$ ipython --no-banner

In [1]: import numpy as np

In [2]: from numpy import linalg as LA

In [3]: np.set_printoptions(precision=3, suppress=True, linewidth=140)

In [4]: rd = lambda a: np.round(a, 3) + 0

In [5]: M = np.loadtxt("out9.csv", delimiter=",")

In [6]: M
Out[6]: 
array([[ 0.,  0.,  0.],
       [ 0., -1.,  0.],
       [-1.,  0., -2.]])

In [7]: print(np.allclose(M[:-1].T @ LA.lstsq(M[:-1].T, M[-1])[0], M[-1]))
False

In [8]: np.abs(np.diag(LA.qr(M)[1])) > 1e-9
Out[8]: array([ True,  True, False])

In [9]: np.unique(M.round(6), axis=0).shape
Out[9]: (3, 3)

In [10]: other = np.array([[1, 0, 4], [-5, 2, 5], [-1, 3, 0]])

In [11]: np.einsum("ij,ij->i", M, M)
Out[11]: array([0., 1., 5.])

In [12]: print(np.vstack([M, other.T]).shape)
(6, 3)

In [13]: LA.matrix_rank(M @ other)
Out[13]: np.int64(2)

In [14]: print(rd(np.sort(LA.eigvals(M).real)))
[-2. -1.  0.]

In [15]: M @ M
Out[15]: 
array([[0., 0., 0.],
       [0., 1., 0.],
       [2., 0., 4.]])

In [16]: print(np.flatnonzero(LA.matrix_power((M != 0) + (M.T != 0) + np.eye(3), 3)[2]))
[0 2]

In [17]: (LA.matrix_power((M != 0) + (M.T != 0) + np.eye(3), 3) > 0).astype(int)
Out[17]: 
array([[1, 0, 1],
       [0, 1, 0],
       [1, 0, 1]])

In [18]: x0 = np.array([2, 1, 5])

In [19]: h = np.maximum(M @ x0, 0)

In [20]: np.flatnonzero(h > 1e-9)
Out[20]: array([], dtype=int64)

In [21]: print(np.maximum(M @ x0, 0) - np.maximum(-M @ x0, 0))
[  0.  -1. -12.]

In [22]: W0 = np.load("data.npy")

In [23]: print(W0)
[[1.  0.  0. ]
 [0.5 0.5 0. ]
 [0.5 0.  0.5]]

In [24]: def softmax(z):
    ...:     e = np.exp(z - z.max(axis=-1, keepdims=True))
    ...:     return e / e.sum(axis=-1, keepdims=True)
    ...: 

In [25]: rd(softmax(M).sum(axis=1))
Out[25]: array([1., 1., 1.])

In [26]: print(rd(softmax(M[2])))
[0.245 0.665 0.09 ]

In [27]: att = M @ M.T / np.sqrt(3)

In [28]: print(rd(softmax(att)[2] @ M))
[-0.9   -0.05  -1.799]

In [29]: print(softmax(att).round(6).argmax(axis=1))
[0 1 2]

In [30]: other = np.array([[1, -2], [0, 0]])

In [31]: basis = np.kron(other, W0)

In [32]: rd(LA.norm(basis, 2)), rd(LA.norm(other, 2) * LA.norm(W0, 2))
Out[32]: (np.float64(2.822), np.float64(2.822))

In [33]: basis.shape
Out[33]: (6, 6)

In [34]: P = np.triu(np.array([[2, 3, 2], [3, 1, 1], [2, 1, 0]]), 1) + np.eye(3)

In [35]: other = P @ W0 @ LA.inv(P)

In [36]: P @ W0 - W0 @ P
Out[36]: 
array([[ 2.5, -1.5, -1. ],
       [ 0.5, -1.5, -1. ],
       [ 0. , -1.5, -1. ]])

In [37]: data = np.loadtxt("arr.csv", delimiter=",")

In [38]: data
Out[38]: 
array([[1.   , 0.9  , 0.81 , 0.729],
       [0.9  , 1.   , 0.9  , 0.81 ],
       [0.81 , 0.9  , 1.   , 0.9  ],
       [0.729, 0.81 , 0.9  , 1.   ]])

In [39]: other = data / np.sqrt((data ** 2).mean(axis=1, keepdims=True))

In [40]: LA.matrix_rank(other) == LA.matrix_rank(data)
Out[40]: np.True_

In [41]: LA.matrix_rank(data - data.mean(axis=1, keepdims=True))
Out[41]: np.int64(3)

In [42]: rd(LA.norm(other, axis=1))
Out[42]: array([2., 2., 2., 2.])

In [43]: rd(data - data.mean(axis=1, keepdims=True))
Out[43]: 
array([[ 0.14 ,  0.04 , -0.05 , -0.131],
       [-0.002,  0.098, -0.002, -0.092],
       [-0.092, -0.002,  0.098, -0.002],
       [-0.131, -0.05 ,  0.04 ,  0.14 ]])

In [44]: Uu, sig, Vh = LA.svd(data)

In [45]: np.argmax(sig[:-1] / (sig[1:] + 1e-6)) + 1
Out[45]: np.int64(1)

In [46]: other = Uu[:, :1] @ np.diag(sig[:1]) @ Vh[:1]

In [47]: rd(LA.norm(data - other, 2)), rd(sig[1])
Out[47]: (np.float64(0.31), np.float64(0.31))

In [48]: rd(LA.norm(data - other) / LA.norm(data))
Out[48]: np.float64(0.094)

In [49]: rd(np.abs(data - other).max())
Out[49]: np.float64(0.162)

In [50]: LA.cond(data) > 100
Out[50]: np.False_

In [51]: print(rd(np.abs(LA.svd(data)[2][-1])))
[0.279 0.65  0.65  0.279]

In [52]: print(np.argsort(-LA.norm(data, axis=0).round(6), kind="stable")[:3])
[1 2 0]

In [53]: rd(LA.norm(data, 2) / LA.norm(data))
Out[53]: np.float64(0.996)

In [54]: print(LA.matrix_rank(data, rtol=0.1))
1

In [55]: w, vecs = LA.eigvalsh(data)
ValueError: too many values to unpack (expected 2)


In [56]: w, vecs = LA.eigh(data)

In [57]: rd(LA.eigvalsh(data + -2 * np.eye(4)))
Out[57]: array([-1.939, -1.898, -1.69 ,  1.527])

In [58]: print(rd(w))
[0.061 0.102 0.31  3.527]

In [59]: rd(w.sum()), np.trace(data)
Out[59]: (np.float64(4.0), np.float64(4.0))

In [60]: np.unique(w.round(6) + 0, return_counts=True)[1]
Out[60]: array([1, 1, 1, 1])

In [61]: rd(LA.eigvalsh(data @ data))
Out[61]: array([ 0.004,  0.01 ,  0.096, 12.437])

In [62]: rd(vecs @ np.diag(w) @ vecs.T)
Out[62]: 
array([[1.   , 0.9  , 0.81 , 0.729],
       [0.9  , 1.   , 0.9  , 0.81 ],
       [0.81 , 0.9  , 1.   , 0.9  ],
       [0.729, 0.81 , 0.9  , 1.   ]])

In [63]: rd(vecs.T @ data @ vecs)
Out[63]: 
array([[0.061, 0.   , 0.   , 0.   ],
       [0.   , 0.102, 0.   , 0.   ],
       [0.   , 0.   , 0.31 , 0.   ],
       [0.   , 0.   , 0.   , 3.527]])

In [64]: rd(np.abs(vecs[:, -1]))
Out[64]: array([0.487, 0.512, 0.512, 0.487])
